$ python3 -q
>>> import numpy as np
>>> from numpy import linalg as LA
>>> np.set_printoptions(precision=2, suppress=True, linewidth=120, legacy="1.25")
>>> rnd = lambda a: np.round(a, 2) + 0
>>> q, _ = LA.qr(np.array([[0.8, 2.4, -0.7, 1.5, -0.4, 0.2, 0.8],
...     [-0.8, -0.8, -0.4, 0.8, 0.9, -0.3, 1.1],
...     [-0.2, -0.5, -0.8, 0.7, -0.2, -0.3, 0.5],
...     [1.9, 1.0, -0.7, 0.4, -0.6, 0.3, -0.9],
...     [1.6, -1.1, 1.0, 0.9, 0.1, 1.3, 1.4],
...     [0.2, 0.6, -1.2, -0.2, 2.1, -0.8, 0.9],
...     [1.2, 1.6, -0.4, 0.5, -0.8, -0.4, -0.8]]))
>>> evecs, _ = LA.qr(np.array([[-1.5, 1.0, -0.4], [0.3, 0.5, -0.8], [0.3, 0.6, -1.0]]))
>>> sv = 10 * 0.7 ** np.arange(3)
>>> E = q[:, :3] * sv @ evecs[:3]
>>> print(rnd(E))
[[ 1.79  3.22  3.81]
 [-2.75  0.03 -1.86]
 [-1.02  1.35 -2.59]
 [ 5.78  2.97 -1.09]
 [ 6.17 -2.   -2.78]
 [-0.14  3.01 -1.04]
 [ 3.47  2.33  1.87]]
>>> x0 = np.array([0, -1, 1])
>>> a = np.maximum(E @ x0, 0)
>>> print(np.flatnonzero(a > 1e-9))
[0]
>>> print(rnd(a))
[0.58 0.   0.   0.   0.   0.   0.  ]
>>> print(rnd(np.maximum(E @ (3 * x0), 0)))
[1.74 0.   0.   0.   0.   0.   0.  ]
>>> print(rnd(E * (a > 1e-9)[:, None]))
[[1.79 3.22 3.81]
 [0.   0.   0.  ]
 [0.   0.   0.  ]
 [0.   0.   0.  ]
 [0.   0.   0.  ]
 [0.   0.   0.  ]
 [0.   0.   0.  ]]
>>> print(rnd(np.tanh(E @ x0)))
[ 0.52 -0.96 -1.   -1.   -0.66 -1.   -0.43]
>>> K = np.load("a.npy")
>>> print(K)
[[0 0 1 0]
 [0 1 0 0]
 [0 0 0 1]
 [1 0 0 0]]
>>> x0 = np.array([-1, 2, 0, -1])
>>> print(rnd(LA.det(K)))
1.0
>>> print(rnd(np.sort(np.abs(np.degrees(np.angle(LA.eigvals(K)))))))
[  0.   0. 120. 120.]
>>> print(rnd(np.abs(LA.eigvals(K))))
[1. 1. 1. 1.]
>>> print(4 - LA.matrix_rank(K - np.eye(4), tol=1e-8))
2
>>> print(rnd(LA.inv(K)))
[[0. 0. 0. 1.]
 [0. 1. 0. 0.]
 [1. 0. 0. 0.]
 [0. 0. 1. 0.]]
>>> print([p for p in range(1, 25) if np.allclose(LA.matrix_power(K, p), np.eye(4))])
[3, 6, 9, 12, 15, 18, 21, 24]
>>> rng = np.random.default_rng(23917)
>>> other = K + rng.integers(-2, 3, (4, 1)) @ rng.integers(-2, 3, (1, 4))
>>> print(other)
[[ 0 -2 -1 -2]
 [ 0 -1 -2 -2]
 [ 0 -1 -1  0]
 [ 1 -2 -2 -2]]
>>> print(LA.matrix_rank(other - K, tol=1e-8))
1
>>> print(other - K)
[[ 0 -2 -2 -2]
 [ 0 -2 -2 -2]
 [ 0 -1 -1 -1]
 [ 0 -2 -2 -2]]
>>> q = other.astype(float).copy()
>>> for j in range(4):
...     q[:, j] -= q[:, :j] @ (q[:, :j].T @ q[:, j])
...     q[:, j] /= LA.norm(q[:, j])
... 
>>> print(rnd(q))
[[ 0.   -0.82  0.49 -0.3 ]
 [ 0.   -0.41 -0.86 -0.3 ]
 [ 0.   -0.41 -0.12  0.9 ]
 [ 1.    0.    0.    0.  ]]
>>> print(rnd(q.T @ other))
[[ 1.   -2.   -2.   -2.  ]
 [ 0.    2.45  2.04  2.45]
 [ 0.    0.    1.35  0.74]
 [ 0.    0.    0.    1.21]]
>>> x0 = np.array([4, 5, 5])
>>> rhs = E @ x0
>>> c, lr = np.zeros(3), 1 / LA.norm(E, 2) ** 2
>>> for i in range(50):
...     c -= lr * E.T @ (E @ c - rhs)
...     if i % 10 == 0: print(i, round(LA.norm(E @ c - rhs), 2))
... 
0 21.98
10 0.1
20 0.01
30 0.0
40 0.0
>>> print(rnd(c))
[4. 5. 5.]
>>> M = np.tril(np.array([[0, 2, 3, 2, -2, -1, 0],
...     [1, -1, 2, -2, 0, 1, 3],
...     [1, -2, 2, 2, 2, -3, -1],
...     [1, -1, -1, -3, -1, 3, 0],
...     [2, -3, -2, -2, 1, 3, 2],
...     [-1, -1, 0, -1, 2, 3, 3],
...     [-2, 2, 0, -1, -3, 2, 0]]), -1) + np.eye(7, dtype=int)
>>> print(M)
[[ 1  0  0  0  0  0  0]
 [ 1  1  0  0  0  0  0]
 [ 1 -2  1  0  0  0  0]
 [ 1 -1 -1  1  0  0  0]
 [ 2 -3 -2 -2  1  0  0]
 [-1 -1  0 -1  2  1  0]
 [-2  2  0 -1 -3  2  1]]
>>> other = M / np.sqrt((M ** 2).mean(axis=1, keepdims=True))
>>> print(rnd(other[4]))
[ 1.13 -1.69 -1.13 -1.13  0.56  0.    0.  ]
>>> print(LA.matrix_rank(other) == LA.matrix_rank(M))
True
>>> print(rnd(LA.norm(other, axis=1)))
[2.65 2.65 2.65 2.65 2.65 2.65 2.65]
>>> print(LA.matrix_rank(M - M.mean(axis=1, keepdims=True)))
6
>>> print([round(float(x), 2) for x in LA.svd(M, compute_uv=False)[:3]])
[6.22, 3.49, 2.86]
>>> print(rnd(LA.norm(M, 2) / LA.norm(M)))
0.77
>>> print(LA.matrix_rank(M, rtol=0.1))
6
>>> x0 = np.array([5, 3, -2, -3, 4, -2, -1])
>>> print(np.sign((M @ x0).round(6)))
[ 1  1 -1  1  1  1 -1]
>>> print(M @ (2 * x0))
[ 10  16  -6   2  30   2 -36]
>>> print(M @ np.eye(7)[5])
[0. 0. 0. 0. 0. 1. 2.]
>>> print(LA.norm(M @ x0) <= LA.norm(M, 2) * LA.norm(x0) + 1e-9)
True
>>> print(M @ np.ones(7))
[ 1.  2.  0.  0. -4.  0. -1.]
>>> F = np.loadtxt("out9.csv", delimiter=",")
>>> print(F)
[[-2.  0.  0.  0.  0.  0.]
 [ 0.  0.  0.  0.  0.  0.]
 [ 0.  0. -1.  0.  0.  0.]
 [ 0.  0.  0.  1.  0.  0.]
 [ 0.  0.  0.  0.  0.  0.]
 [ 0.  0.  0.  0.  0. -1.]]
>>> print((LA.matrix_power((F != 0) + (F.T != 0) + np.eye(6), 6) > 0).astype(int))
[[1 0 0 0 0 0]
 [0 1 0 0 0 0]
 [0 0 1 0 0 0]
 [0 0 0 1 0 0]
 [0 0 0 0 1 0]
 [0 0 0 0 0 1]]
>>> print(rnd(LA.det(F)))
0.0
>>> print(np.flatnonzero(LA.matrix_power((F != 0) + (F.T != 0) + np.eye(6), 6)[2]))
[2]
>>> print(np.unique(F.round(6), axis=0).shape)
(5, 6)
>>> print(rnd(F @ LA.pinv(F) @ F))
[[-2.  0.  0.  0.  0.  0.]
 [ 0.  0.  0.  0.  0.  0.]
 [ 0.  0. -1.  0.  0.  0.]
 [ 0.  0.  0.  1.  0.  0.]
 [ 0.  0.  0.  0.  0.  0.]
 [ 0.  0.  0.  0.  0. -1.]]
>>> print(np.abs(np.diag(LA.qr(F)[1])) > 1e-9)
[ True False  True  True False  True]
>>> print(np.allclose(F[:-1].T @ LA.lstsq(F[:-1].T, F[-1])[0], F[-1]))
False
>>> print(rnd(np.trace(LA.pinv(F) @ F)))
4.0
>>> print(LA.matrix_rank(F - F[0, 0] * np.eye(6)))
5
>>> X = np.load("block7.npy")
>>> print(X)
[[ 1  0  0]
 [ 0  9  0]
 [ 0  0 -9]]
>>> print(rnd(LA.det(X[::-1])))
81.0
>>> q, R = LA.qr(X)
>>> print(np.trace(q @ q.T))
3.0
>>> print(abs(R[0, 0]), rnd(LA.norm(X[:, 0])))
1.0 1.0
>>> print(q.shape, R.shape)
(3, 3) (3, 3)
>>> x0 = np.array([-2, 2, 3])
>>> a = np.maximum(X @ x0, 0)
>>> print(np.flatnonzero(a > 1e-9))
[1]
>>> print(np.maximum(X @ x0, 0) - np.maximum(-X @ x0, 0))
[ -2  18 -27]
>>> print(X.T @ a)
[  0 162   0]
>>> print(rnd(np.tanh(X @ x0)))
[-0.96  1.   -1.  ]
>>> print(a)
[ 0 18  0]
>>> print([round(float(LA.det(X[:i, :i])), 2) + 0 for i in range(1, 4)])
[1.0, 9.0, -81.0]
>>> feats = np.loadtxt("run5.csv", delimiter=",")
>>> print(feats)
[[-2.  0.  0.]
 [ 0. -2.  0.]
 [ 0.  0. -1.]]
>>> print([round(float(LA.det(feats[:i, :i])), 2) + 0 for i in range(1, 4)])
[-2.0, 4.0, -4.0]
>>> print(np.all(LA.eigvalsh(feats) > 0))
False
>>> x0 = np.array([-2, 1, -1])
>>> print((feats @ x0).argmax())
0
>>> print(np.sign((feats @ x0).round(6)))
[ 1. -1.  1.]
>>> print(feats @ np.ones(3))
[-2. -2. -1.]
>>> print(feats * x0)
[[ 4.  0. -0.]
 [-0. -2. -0.]
 [-0.  0.  1.]]
>>> print((feats * x0).sum(axis=1))
[ 4. -2.  1.]
>>> print(np.einsum("ij,j->i", feats, x0))
[ 4. -2.  1.]
>>> blk = np.stack([feats, -2 * feats, feats[::-1]])
>>> print(LA.matrix_rank(blk))
[3 3 3]
>>> print(rnd(LA.norm(blk, axis=(1, 2))))
[3. 6. 3.]
>>> print((blk @ feats.T).shape)
(3, 3, 3)
>>> print(np.einsum("bij,cij->bc", blk, blk))
[[  9. -18.   4.]
 [-18.  36.  -8.]
 [  4.  -8.   9.]]
